>>> import numpy as np
>>> np.set_printoptions(precision=3, suppress=True, linewidth=120)
>>> rd = lambda a: np.round(a, 3) + 0
>>> mat = np.loadtxt("dump.csv", delimiter=",")
>>> mat
array([[ 1., -1., -1.,  1., -1.,  1.,  1., -1.],
       [ 1., -1., -1.,  1.,  1., -1., -1.,  1.],
       [ 1., -1.,  1., -1.,  1., -1.,  1., -1.],
       [ 1., -1.,  1., -1., -1.,  1., -1.,  1.]])
>>> def softmax(z):
...     e = np.exp(z - z.max(axis=-1, keepdims=True))
...     return e / e.sum(axis=-1, keepdims=True)
... 
>>> print(rd(softmax(10 * mat[2])))
[0.25 0.   0.25 0.   0.25 0.   0.25 0.  ]
>>> rd(softmax(mat).sum(axis=1))
array([1., 1., 1., 1.])
>>> scores = mat @ mat.T / np.sqrt(8)
>>> rd(softmax(scores + np.triu(np.full(scores.shape, -np.inf), 1)))
array([[1.   , 0.   , 0.   , 0.   ],
       [0.056, 0.944, 0.   , 0.   ],
       [0.053, 0.053, 0.894, 0.   ],
       [0.05 , 0.05 , 0.05 , 0.849]])
>>> rd(softmax(scores))
array([[0.849, 0.05 , 0.05 , 0.05 ],
       [0.05 , 0.849, 0.05 , 0.05 ],
       [0.05 , 0.05 , 0.849, 0.05 ],
       [0.05 , 0.05 , 0.05 , 0.849]])
>>> print(rd(softmax(scores)[2] @ mat))
[ 1.    -1.     0.799 -0.799  0.799 -0.799  0.799 -0.799]
>>> feats = np.loadtxt("data.csv", delimiter=",")
>>> feats
array([[0., 1.],
       [1., 0.]])
>>> # row-stochastic, so 1 is an eigenvalue
>>> print([round(float(np.linalg.det(feats[:i, :i])), 2) + 0 for i in range(1, 3)])
[0.0, -1.0]
>>> print(rd(np.linalg.eigvalsh(feats).min()))
-1.0
>>> vals, vecs = np.linalg.eig(feats)
>>> print(vals)
[ 1. -1.]
>>> print(np.prod(vals))
-1.0
>>> rd(np.sort(np.linalg.eigvals(feats @ feats)))
array([1., 1.])
>>> rd(np.sort(np.linalg.eigvals(feats.T)))
array([-1.,  1.])
>>> W0 = np.loadtxt("x.csv", delimiter=",")
>>> W0
array([[ 0.152, -0.213,  0.504,  0.02 , -0.831, -0.07 ],
       [-1.545,  0.839, -0.139,  0.324, -0.398,  0.936],
       [-1.545,  0.32 , -0.176,  0.28 ,  0.418,  0.147],
       [-1.705, -0.168, -0.717, -0.17 ,  0.616, -0.178]])
>>> softmax(W0).sum(axis=1)
array([1., 1., 1., 1.])
>>> rd(softmax(W0[1] + -3))
array([0.027, 0.289, 0.109, 0.173, 0.084, 0.319])
>>> scores = W0 @ W0.T / np.sqrt(6)
>>> rd(softmax(scores + np.triu(np.full(scores.shape, -np.inf), 1)))
array([[1.   , 0.   , 0.   , 0.   ],
       [0.139, 0.861, 0.   , 0.   ],
       [0.106, 0.442, 0.452, 0.   ],
       [0.057, 0.213, 0.291, 0.438]])
>>> rd(softmax(scores))
array([[0.398, 0.241, 0.194, 0.168],
       [0.076, 0.471, 0.255, 0.198],
       [0.072, 0.301, 0.307, 0.32 ],
       [0.057, 0.213, 0.291, 0.438]])
>>> rd(softmax(scores)[1] @ W0)
array([-1.447,  0.427, -0.214,  0.192, -0.022,  0.438])
